$ python -q
>>> import numpy as np
>>> import numpy.linalg as la
>>> np.set_printoptions(precision=2, suppress=True, linewidth=120)
>>> mat = np.loadtxt("run19.csv", delimiter=",")
>>> mat
array([[-0.3 ,  0.7 ,  1.2 ,  0.9 ,  0.28,  0.1 ],
       [-0.4 ,  0.9 ,  0.1 ,  0.1 , -1.19,  0.  ],
       [ 0.5 ,  0.5 ,  0.5 ,  0.5 , -2.86, -0.6 ],
       [ 0.1 , -0.3 ,  1.3 ,  0.7 ,  6.67,  1.3 ],
       [-1.2 , -1.1 ,  0.1 , -0.7 ,  6.29,  1.2 ],
       [ 1.1 ,  0.8 , -0.5 , -1.2 ,  0.19,  0.1 ],
       [ 0.1 , -1.2 , -0.5 ,  2.1 , -2.12, -0.4 ],
       [ 0.5 ,  0.5 , -2.4 , -0.2 , -6.09, -1.2 ],
       [-1.1 , -0.9 ,  0.5 , -0.7 ,  9.13,  1.8 ],
       [-0.9 ,  0.2 ,  1.  , -0.1 , -6.3 , -1.2 ],
       [-0.2 ,  1.1 , -1.7 , -0.7 ,  0.14,  0.1 ],
       [-0.3 ,  0.  , -0.3 ,  1.  ,  5.5 ,  1.1 ]])
>>> # column 4 is much longer than the rest
>>> Xc = (mat - mat.mean(axis=0)) / mat.std(axis=0)
>>> np.argwhere(np.abs(Xc) > 2)
array([[6, 3],
       [7, 2]])
>>> coef = la.lstsq(np.delete(Xc, 2, axis=1), Xc[:, 2])[0]
>>> round(1 - np.var(Xc[:, 2] - np.delete(Xc, 2, axis=1) @ coef), 2)
np.float64(0.28)
>>> np.abs(coef).argmax()
np.int64(3)
>>> coef
array([-0.38,  0.25,  0.37,  1.56, -1.22])
>>> cent = mat[[7, 4]].astype(float)
>>> for _ in range(5):
...     lab = la.norm(mat[:, None] - cent, axis=-1).argmin(axis=1)
...     cent = np.array([mat[lab == j].mean(axis=0) for j in range(2)])
... 
>>> lab
array([0, 0, 0, 1, 1, 0, 0, 0, 1, 0, 0, 1])
>>> np.bincount(lab)
array([8, 4])
>>> np.abs(cent[1] - cent[0]).argmax()
np.int64(4)
>>> Xc = mat - mat.mean(axis=0)
>>> evecs = la.svd(Xc)[2][:5]
>>> out = Xc - Xc @ evecs.T @ evecs
>>> la.norm(out, axis=1).round(6).argmax()
np.int64(1)
>>> np.diag(evecs.T @ evecs)
array([1.  , 1.  , 1.  , 1.  , 0.96, 0.04])
>>> (Xc @ evecs.T).std(axis=0)
array([4.96, 1.12, 0.85, 0.68, 0.43])
>>> np.round(np.cov(Xc @ evecs.T, rowvar=False), 2) + 0
array([[26.89,  0.  ,  0.  ,  0.  ,  0.  ],
       [ 0.  ,  1.38,  0.  ,  0.  ,  0.  ],
       [ 0.  ,  0.  ,  0.78,  0.  ,  0.  ],
       [ 0.  ,  0.  ,  0.  ,  0.51,  0.  ],
       [ 0.  ,  0.  ,  0.  ,  0.  ,  0.2 ]])
